% python3 -q
>>> import numpy as np
>>> import numpy.linalg as la
>>> np.set_printoptions(suppress=True, linewidth=140)
>>> def rnd(a):
...     return np.round(a, 1) + 0
... 
>>> M2 = np.array([[2, -2, -2, 1, 3, -3, 2], [-3, 2, 3, 1, -3, -1, -2]])
>>> X = np.block([[np.zeros((2, 2)), M2], [M2.T, np.zeros((7, 7))]])
>>> print(X)
[[ 0.  0.  2. -2. -2.  1.  3. -3.  2.]
 [ 0.  0. -3.  2.  3.  1. -3. -1. -2.]
 [ 2. -3.  0.  0.  0.  0.  0.  0.  0.]
 [-2.  2.  0.  0.  0.  0.  0.  0.  0.]
 [-2.  3.  0.  0.  0.  0.  0.  0.  0.]
 [ 1.  1.  0.  0.  0.  0.  0.  0.  0.]
 [ 3. -3.  0.  0.  0.  0.  0.  0.  0.]
 [-3. -1.  0.  0.  0.  0.  0.  0.  0.]
 [ 2. -2.  0.  0.  0.  0.  0.  0.  0.]]
>>> M2 = X / la.norm(X, axis=1, keepdims=True)
>>> cov = M2 @ M2.T
>>> print(rnd(la.norm(M2, axis=1)))
[1. 1. 1. 1. 1. 1. 1. 1. 1.]
>>> print(np.degrees(np.arccos(np.clip(cov[0, 4], -1, 1))))
90.0
>>> print((np.abs(cov) > 0.9).astype(int))
[[1 0 0 0 0 0 0 0 0]
 [0 1 0 0 0 0 0 0 0]
 [0 0 1 1 1 0 1 0 1]
 [0 0 1 1 1 0 1 0 1]
 [0 0 1 1 1 0 1 0 1]
 [0 0 0 0 0 1 0 0 0]
 [0 0 1 1 1 0 1 0 1]
 [0 0 0 0 0 0 0 1 0]
 [0 0 1 1 1 0 1 0 1]]
>>> print(np.argwhere(np.triu(np.abs(cov) > 0.95, 1)))
[[2 3]
 [2 4]
 [2 6]
 [2 8]
 [3 4]
 [3 6]
 [3 8]
 [4 6]
 [4 8]
 [6 8]]
>>> print(rnd(cov))
[[ 1.  -0.7  0.   0.   0.   0.   0.   0.   0. ]
 [-0.7  1.   0.   0.   0.   0.   0.   0.   0. ]
 [ 0.   0.   1.  -1.  -1.  -0.2  1.  -0.3  1. ]
 [ 0.   0.  -1.   1.   1.   0.  -1.   0.4 -1. ]
 [ 0.   0.  -1.   1.   1.   0.2 -1.   0.3 -1. ]
 [ 0.   0.  -0.2  0.   0.2  1.   0.  -0.9  0. ]
 [ 0.   0.   1.  -1.  -1.   0.   1.  -0.4  1. ]
 [ 0.   0.  -0.3  0.4  0.3 -0.9 -0.4  1.  -0.4]
 [ 0.   0.   1.  -1.  -1.   0.   1.  -0.4  1. ]]
